$ python3 -q
>>> import numpy as np
>>> from numpy import linalg as LA
>>> np.set_printoptions(precision=3, suppress=True, linewidth=140, legacy="1.25")
>>> W0 = np.array([[0, 1, -2, 3], [-1, 0, -1, 2], [2, 1, 0, -2], [-3, -2, 2, 0]])
>>> x = np.array([-5, -1, 2, 4])
>>> np.round(LA.det(W0), 3)
1.0
>>> x @ W0 @ x
0
>>> O = LA.solve(np.eye(4) - W0, np.eye(4) + W0)
>>> round(float(LA.det(O)), 3)
1.0
>>> u = np.array([1, 1])
>>> np.cross(W0[1, :3], W0[3, :3])
array([-2,  5,  2])
>>> np.convolve(W0[1], u)
array([-1, -1, -1,  1,  2])
>>> np.polyval(u, W0[1])
array([0, 1, 0, 3])
>>> [round(float(x), 3) for x in LA.svd(W0, compute_uv=False)[:3]]
[4.791, 4.791, 0.209]
>>> LA.cond(W0) > 100
False
>>> LA.matrix_rank(W0, rtol=0.1)
2
>>> data = np.loadtxt("dump.csv", delimiter=",")
>>> data
array([[ 1.   ,  0.   ,  0.   ,  0.   ,  0.   ,  0.   ],
       [ 0.   ,  0.174,  0.   ,  0.   , -0.985,  0.   ],
       [ 0.   ,  0.   ,  1.   ,  0.   ,  0.   ,  0.   ],
       [ 0.   ,  0.   ,  0.   ,  1.   ,  0.   ,  0.   ],
       [ 0.   ,  0.985,  0.   ,  0.   ,  0.174,  0.   ],
       [ 0.   ,  0.   ,  0.   ,  0.   ,  0.   ,  1.   ]])
>>> round(np.trace(data), 3)
4.347
>>> np.round(np.abs(LA.eigvals(data)).max(), 3)
1.0
>>> x = np.array([1, 3, 2, 0, 3, 2])
>>> np.einsum("ij,j->i", data, x)
array([ 1.   , -2.433,  2.   ,  0.   ,  3.475,  2.   ])
>>> data @ x
array([ 1.   , -2.433,  2.   ,  0.   ,  3.475,  2.   ])
>>> (data @ x).argmax()
4
>>> rng = np.random.default_rng(79548)
>>> lab = rng.permutation(6)
>>> lab
array([4, 0, 5, 3, 2, 1])
>>> A2 = data[lab][:, lab]
>>> np.allclose(A2, data)
False
>>> np.diag(A2)
array([0.174, 1.   , 1.   , 1.   , 1.   , 0.174])
>>> np.sort(np.abs(LA.eigvals(A2)))
array([1., 1., 1., 1., 1., 1.])
>>> A2
array([[ 0.174,  0.   ,  0.   ,  0.   ,  0.   ,  0.985],
       [ 0.   ,  1.   ,  0.   ,  0.   ,  0.   ,  0.   ],
       [ 0.   ,  0.   ,  1.   ,  0.   ,  0.   ,  0.   ],
       [ 0.   ,  0.   ,  0.   ,  1.   ,  0.   ,  0.   ],
       [ 0.   ,  0.   ,  0.   ,  0.   ,  1.   ,  0.   ],
       [-0.985,  0.   ,  0.   ,  0.   ,  0.   ,  0.174]])
